$ python -q
>>> import numpy as np
>>> np.set_printoptions(suppress=True, linewidth=200)
>>> X = np.array([[5, 5], [5, 10]])
>>> A2 = X[0, 0] * X[1:] - np.outer(X[1:, 0], X[0])
>>> A2
array([[ 0, 25]])
>>> np.linalg.matrix_rank(A2), np.linalg.matrix_rank(X)
(np.int64(1), np.int64(2))
>>> round(np.linalg.eigvals(X).sum().real, 2)
np.float64(15.0)
>>> np.einsum("ii->", X)
np.int64(15)
>>> round(float(np.linalg.det(X.T)), 2)
25.0
>>> w, vecs = np.linalg.eigh(X)
>>> np.round(np.linalg.svd(X, compute_uv=False), 2)
array([13.09,  1.91])
>>> w.round(2)
array([ 1.91, 13.09])
>>> w.sum(), np.trace(X)
(np.float64(15.0), np.int64(15))
>>> np.round(vecs.T @ vecs, 2) + 0
array([[1., 0.],
       [0., 1.]])
>>> np.round(np.abs(vecs[:, -1]), 2)
array([0.53, 0.85])
>>> np.round(vecs @ np.diag(w) @ vecs.T, 2)
array([[ 5.,  5.],
       [ 5., 10.]])
>>> np.round(np.linalg.eigvalsh(X + -2 * np.eye(2)), 2)
array([-0.09, 11.09])
>>> np.round(np.linalg.eigvalsh(X @ X), 2)
array([  3.65, 171.35])
>>> A2 = np.array([[-4, 2, 5], [-5, -1, -5]])
>>> Z = np.kron(A2, X)
>>> Z.shape
(4, 6)
>>> w, vecs = np.linalg.eig(X)
>>> np.round(np.sort(np.linalg.eigvals(X.T)), 2)
array([ 1.91, 13.09])
>>> np.round(X @ vecs[:, 0] - w[0] * vecs[:, 0], 2) + 0
array([0., 0.])
>>> np.round(np.prod(w), 2)
np.float64(25.0)
>>> w.round(2)
array([ 1.91, 13.09])
>>> rng = np.random.default_rng(621)
>>> M = rng.normal(size=(16, 3))
>>> M = 20 * M / np.linalg.norm(M, axis=1, keepdims=True)
>>> M.round(2)
array([[  5.36,   0.34,  19.27],
       [  5.44,   0.33, -19.24],
       [-19.68,  -1.98,  -2.97],
       [  8.7 ,  12.87,  12.6 ],
       [ 18.62,   1.83,  -7.08],
       [ 15.33,  10.68,   7.13],
       [ -0.13, -19.27,  -5.35],
       [  0.12,  16.42,  11.42],
       [-12.32,   0.64,  15.74],
       [ 17.56,   8.93,   3.42],
       [ 19.55,   1.45,  -3.95],
       [  0.85, -10.06, -17.27],
       [ -5.17, -19.29,  -1.16],
       [  5.61,   6.8 , -17.95],
       [ 15.  ,  -7.98, -10.56],
       [  8.4 ,  -2.62, -17.96]])
>>> Xc = M - M.mean(axis=0)
>>> Uu, sigma, Vt = np.linalg.svd(Xc, full_matrices=False)
>>> np.round(np.abs(Vt[-1]), 2)
array([0.5 , 0.75, 0.44])
>>> np.round((sigma ** 2).sum() ** 2 / (sigma ** 4).sum(), 2)
np.float64(2.51)
>>> np.round(Vt[0] * np.sign(Vt[0, np.abs(Vt[0]).argmax()]), 2)
array([0.01, 0.51, 0.86])
>>> sigma.round(2)
array([53.66, 47.06, 28.29])
>>> np.abs(Vt[0]).argmax()
np.int64(2)
>>> np.round(Xc.mean(axis=0), 2) + 0
array([0., 0., 0.])
>>> Uu, sigma, Vt = np.linalg.svd(M, full_matrices=False)
>>> np.sqrt((sigma ** 2).sum()), np.round(np.linalg.norm(M), 2)
(np.float64(80.0), np.float64(80.0))
>>> np.round(np.cumsum(sigma ** 2) / np.sum(sigma ** 2), 2)
array([0.47, 0.87, 1.  ])
>>> np.allclose(Uu * sigma @ Vt, M)
True
>>> np.round(Vt @ Vt.T, 2) + 0
array([[1., 0., 0.],
       [0., 1., 0.],
       [0., 0., 1.]])
>>> (sigma > 1e-8).sum()
np.int64(3)
>>> def softmax(z):
...     e = np.exp(z - z.max(axis=-1, keepdims=True))
...     return e / e.sum(axis=-1, keepdims=True)
... 
>>> np.round(softmax(10 * M[2]), 2) + 0
array([0., 1., 0.])
>>> np.round(softmax(M[2] + 2), 2) + 0
array([0.  , 0.73, 0.27])
>>> np.round(softmax(M).sum(axis=1), 2)
array([1., 1., 1., 1., 1., 1., 1., 1., 1., 1., 1., 1., 1., 1., 1., 1.])
>>> att = M @ M.T / np.sqrt(3)
>>> softmax(att).round(6).argmax(axis=1)
array([ 0,  1,  2,  3,  4,  5,  6,  7,  8,  9, 10, 11, 12, 13, 14, 15])
>>> A2 = np.array([[1, 2, 0], [2, 1, 2], [0, 2, 1]])
>>> np.round(np.einsum("ij,ij->i", M, M), 2)
array([400., 400., 400., 400., 400., 400., 400., 400., 400., 400., 400., 400., 400., 400., 400., 400.])
>>> np.linalg.matrix_rank(np.vstack([M, A2.T]))
np.int64(3)
>>> np.round(np.einsum("ij->j", M), 2)
array([ 83.26,  -0.89, -33.91])
>>> q, vecs = np.linalg.qr(M[:, :1])[0], np.linalg.qr(M[:, 1:])[0]
>>> sigma = np.linalg.svd(q.T @ vecs, compute_uv=False)
>>> sigma.round(2)
array([0.43])
>>> mat = np.array([[0, 1, 0], [0, 0, 1], [1, 0, 0]])
>>> proj = M @ np.linalg.solve(M.T @ M, M.T)
>>> np.trace(proj)
np.float64(3.0)
>>> F = np.loadtxt("w.csv", delimiter=",")
>>> F
array([[ 1.,  1.,  1.,  1.,  1.,  1.,  1.,  1.],
       [ 1.,  1., -1., -1., -1., -1.,  1.,  1.],
       [ 1.,  1., -1., -1.,  1.,  1., -1., -1.]])
>>> # column 1 repeats column 0
>>> C2 = F.T @ F
>>> np.trace(C2), (F ** 2).sum()
(np.float64(24.0), np.float64(24.0))
>>> np.linalg.matrix_rank(C2)
np.int64(3)
>>> (F @ F.T).shape
(3, 3)
>>> np.allclose(C2, C2.T)
True
>>> np.diag(C2)
array([3., 3., 3., 3., 3., 3., 3., 3.])
>>> W = np.array([[1, -2, 1],
...     [0, 3, -2],
...     [-2, 3, -2],
...     [3, -1, -2],
...     [-2, -3, 2],
...     [2, -3, -2],
...     [-1, -1, 1],
...     [-2, 0, -1]])
>>> coef = np.array([0, 1, 1])
>>> hid = np.maximum(F @ W + coef, 0)
>>> (hid > 0).astype(int)
array([[0, 0, 0],
       [0, 1, 1],
       [1, 0, 1]])
>>> np.round((hid > 0).mean(axis=0), 2)
array([0.33, 0.33, 0.67])
>>> Z = np.array([[-2, 3], [2, 3], [-2, 0]])
>>> hid @ Z
array([[  0.,   0.],
       [  2.,  15.],
       [-14.,   9.]])
>>> W @ Z
array([[ -8,  -3],
       [ 10,   9],
       [ 14,   3],
       [ -4,   6],
       [ -6, -15],
       [ -6,  -3],
       [ -2,  -6],
       [  6,  -6]])
